>>> import numpy as np
>>> np.set_printoptions(precision=2, suppress=True, linewidth=160, legacy="1.25")
>>> rd = lambda a: np.round(a, 2) + 0
>>> A = np.load("case6.npy")
>>> rd(A)
array([[ 0.08,  0.88, -0.53, -1.11,  0.73,  1.08],
       [ 0.  ,  0.76,  1.64,  0.56,  0.27,  0.59],
       [ 1.78, -0.58, -0.09,  0.39,  0.34,  0.46],
       [ 0.08,  1.16, -0.9 ,  1.25,  0.39, -0.37],
       [-0.89, -0.94, -0.33,  0.81,  0.63,  1.07],
       [-0.08, -0.31,  0.32, -0.28,  1.65, -1.  ]])
>>> O, vecs = np.linalg.qr(A[:, :1])[0], np.linalg.qr(A[:, 1:])[0]
>>> sig = np.linalg.svd(O.T @ vecs, compute_uv=False)
>>> rd(sig)
array([0.])
>>> rd(np.degrees(np.arccos(sig.clip(0, 1))))
array([90.])
>>> rd(np.linalg.norm(O @ O.T - vecs @ vecs.T, 2))
1.0
>>> rng = np.random.default_rng(53417)
>>> lab = rng.permutation(6)
>>> lab
array([3, 0, 5, 2, 1, 4])
>>> out = A[lab][:, lab]
>>> np.allclose(out, A)
False
>>> rd(np.sort(np.abs(np.linalg.eigvals(out))))
array([2., 2., 2., 2., 2., 2.])
>>> r0 = np.array([0, 0, 1, 1, 2, 1])
>>> out = A + np.outer(r0, np.eye(6)[5])
>>> np.linalg.matrix_rank(np.linalg.inv(out) - np.linalg.inv(A), tol=1e-8)
1
>>> rd(out)
array([[ 0.08,  0.88, -0.53, -1.11,  0.73,  1.08],
       [ 0.  ,  0.76,  1.64,  0.56,  0.27,  0.59],
       [ 1.78, -0.58, -0.09,  0.39,  0.34,  1.46],
       [ 0.08,  1.16, -0.9 ,  1.25,  0.39,  0.63],
       [-0.89, -0.94, -0.33,  0.81,  0.63,  3.07],
       [-0.08, -0.31,  0.32, -0.28,  1.65,  0.  ]])
>>> rd(np.linalg.norm(A, "nuc"))
12.0
>>> rd(np.linalg.norm(A, 2))
2.0
>>> rd(np.linalg.norm(A[0] - A[4]))
2.83
>>> F = np.load("dump.npy")
>>> F
array([[ 2,  4,  4,  4, -1,  0],
       [ 3,  5,  5,  5,  0,  1],
       [-2,  0,  0,  0, -5, -4],
       [-1,  1,  1,  1, -4, -3],
       [-1,  1,  1,  1, -4, -3],
       [ 3,  5,  5,  5,  0,  1]])
>>> rank = np.linalg.matrix_rank(F)
>>> rank
2
>>> ns = np.linalg.svd(F)[2][rank:].T
>>> [int(np.linalg.matrix_rank(F[:, :j + 1])) for j in range(6)]
[1, 2, 2, 2, 2, 2]
>>> [int(np.linalg.matrix_rank(F[:i])) for i in range(1, len(F) + 1)]
[1, 2, 2, 2, 2, 2]
>>> rd(F @ ns)
array([[0., 0., 0., 0.],
       [0., 0., 0., 0.],
       [0., 0., 0., 0.],
       [0., 0., 0., 0.],
       [0., 0., 0., 0.],
       [0., 0., 0., 0.]])
>>> np.allclose(F @ ns, 0)
True
>>> rd(ns @ ns.T)
array([[ 0.83, -0.15, -0.15, -0.15, -0.19, -0.18],
       [-0.15,  0.7 , -0.3 , -0.3 ,  0.07, -0.01],
       [-0.15, -0.3 ,  0.7 , -0.3 ,  0.07, -0.01],
       [-0.15, -0.3 , -0.3 ,  0.7 ,  0.07, -0.01],
       [-0.19,  0.07,  0.07,  0.07,  0.43, -0.44],
       [-0.18, -0.01, -0.01, -0.01, -0.44,  0.64]])
>>> rd(np.sort(np.abs(np.linalg.eigvals(F))))
array([0.  , 0.  , 0.  , 0.  , 4.69, 4.69])
>>> rd(np.abs(np.linalg.eigvals(F)).max())
4.69
>>> (F + F.T) / 2
array([[ 2. ,  3.5,  1. ,  1.5, -1. ,  1.5],
       [ 3.5,  5. ,  2.5,  3. ,  0.5,  3. ],
       [ 1. ,  2.5,  0. ,  0.5, -2. ,  0.5],
       [ 1.5,  3. ,  0.5,  1. , -1.5,  1. ],
       [-1. ,  0.5, -2. , -1.5, -4. , -1.5],
       [ 1.5,  3. ,  0.5,  1. , -1.5,  1. ]])
>>> np.trace(F)
5
>>> out = F + rng.integers(-2, 3, (6, 2)) @ rng.integers(-2, 3, (2, 6))
>>> out
array([[ 1,  6,  1,  1,  2,  0],
       [ 3,  5,  7,  6, -2,  1],
       [-4,  4,  2, -2, -7, -4],
       [-2,  3, -2, -2, -1, -3],
       [ 0, -1,  2,  3, -5, -3],
       [ 6, -1,  6, 10, -1,  1]])
>>> rd(np.linalg.svd(out - F, compute_uv=False))
array([11.94,  6.75,  0.  ,  0.  ,  0.  ,  0.  ])
>>> np.abs(out - F).sum(axis=1)
array([12,  5, 12, 12,  7, 16])
>>> np.linalg.lstsq(F[:-1].T, F[-1])[2]
2
>>> np.allclose(F[:-1].T @ np.linalg.lstsq(F[:-1].T, F[-1])[0], F[-1])
True
>>> np.abs(np.diag(np.linalg.qr(F)[1])) > 1e-9
array([ True,  True, False, False, False, False])
>>> vec = np.array([5, -3, -5, -4, 3, 5])
>>> a = np.maximum(F @ vec, 0)
>>> np.tanh(F @ vec)
array([-1., -1., -1., -1., -1., -1.])
>>> F.T @ a
array([0, 0, 0, 0, 0, 0])
>>> np.flatnonzero(a > 1e-9)
array([], dtype=int64)
>>> np.maximum(F @ vec, 0) - np.maximum(-F @ vec, 0)
array([-41, -40, -45, -44, -44, -40])
>>> feats = np.load("a.npy")
>>> feats
array([[ 0.12, -0.12],
       [-0.52,  0.52]])
>>> cov = feats.T @ feats
>>> rd(np.linalg.eigvalsh(cov)[::-1])
array([0.57, 0.  ])
>>> rd(cov)
array([[ 0.28, -0.28],
       [-0.28,  0.28]])
>>> rd(np.linalg.svd(feats, compute_uv=False) ** 2)
array([0.57, 0.  ])
>>> (feats @ feats.T).shape
(2, 2)
>>> rd(np.diag(cov))
array([0.28, 0.28])
>>> rd(np.trace(cov)), rd((feats ** 2).sum())
(0.57, 0.57)
>>> r0 = np.array([2, 5, 5, 3]) + 0.5
>>> K = np.outer(r0, r0) / (r0 @ r0)
>>> rd(K)
array([[0.08, 0.17, 0.17, 0.11],
       [0.17, 0.38, 0.38, 0.24],
       [0.17, 0.38, 0.38, 0.24],
       [0.11, 0.24, 0.24, 0.16]])
>>> rd(np.linalg.norm(A, axis=0))
array([2., 2., 2., 2., 2., 2.])
>>> rd(np.linalg.pinv(A))
array([[ 0.02,  0.  ,  0.45,  0.02, -0.22, -0.02],
       [ 0.22,  0.19, -0.14,  0.29, -0.24, -0.08],
       [-0.13,  0.41, -0.02, -0.22, -0.08,  0.08],
       [-0.28,  0.14,  0.1 ,  0.31,  0.2 , -0.07],
       [ 0.18,  0.07,  0.09,  0.1 ,  0.16,  0.41],
       [ 0.27,  0.15,  0.11, -0.09,  0.27, -0.25]])
>>> rd(A @ A.T)
array([[4., 0., 0., 0., 0., 0.],
       [0., 4., 0., 0., 0., 0.],
       [0., 0., 4., 0., 0., 0.],
       [0., 0., 0., 4., 0., 0.],
       [0., 0., 0., 0., 4., 0.],
       [0., 0., 0., 0., 0., 4.]])
>>> rd(np.linalg.svd(A, compute_uv=False))
array([2., 2., 2., 2., 2., 2.])
>>> rd(K @ K)
array([[0.08, 0.17, 0.17, 0.11],
       [0.17, 0.38, 0.38, 0.24],
       [0.17, 0.38, 0.38, 0.24],
       [0.11, 0.24, 0.24, 0.16]])
>>> np.trace(K)
1.0
>>> np.allclose(K, K.T)
True
>>> rd(np.linalg.matrix_power(K, 3))
array([[0.08, 0.17, 0.17, 0.11],
       [0.17, 0.38, 0.38, 0.24],
       [0.17, 0.38, 0.38, 0.24],
       [0.11, 0.24, 0.24, 0.16]])
>>> rd(np.sort(np.abs(np.linalg.eigvals(K))))
array([0., 0., 0., 1.])
>>> P = np.triu(np.array([[0, 2, 0, 0], [0, 2, 2, 1], [2, 2, 1, 0], [1, 1, 2, 2]]), 1) + np.eye(4)
>>> out = P @ K @ np.linalg.inv(P)
>>> rd(P @ K - K @ P)
array([[ 0.35,  0.61,  0.42,  0.31],
       [ 0.46,  0.66,  0.24,  0.26],
       [ 0.  , -0.35, -0.77, -0.38],
       [ 0.  , -0.22, -0.49, -0.24]])
>>> rd(out)
array([[0.43, 0.09, 0.77, 0.51],
       [0.63, 0.13, 1.14, 0.76],
       [0.17, 0.03, 0.31, 0.21],
       [0.11, 0.02, 0.2 , 0.13]])
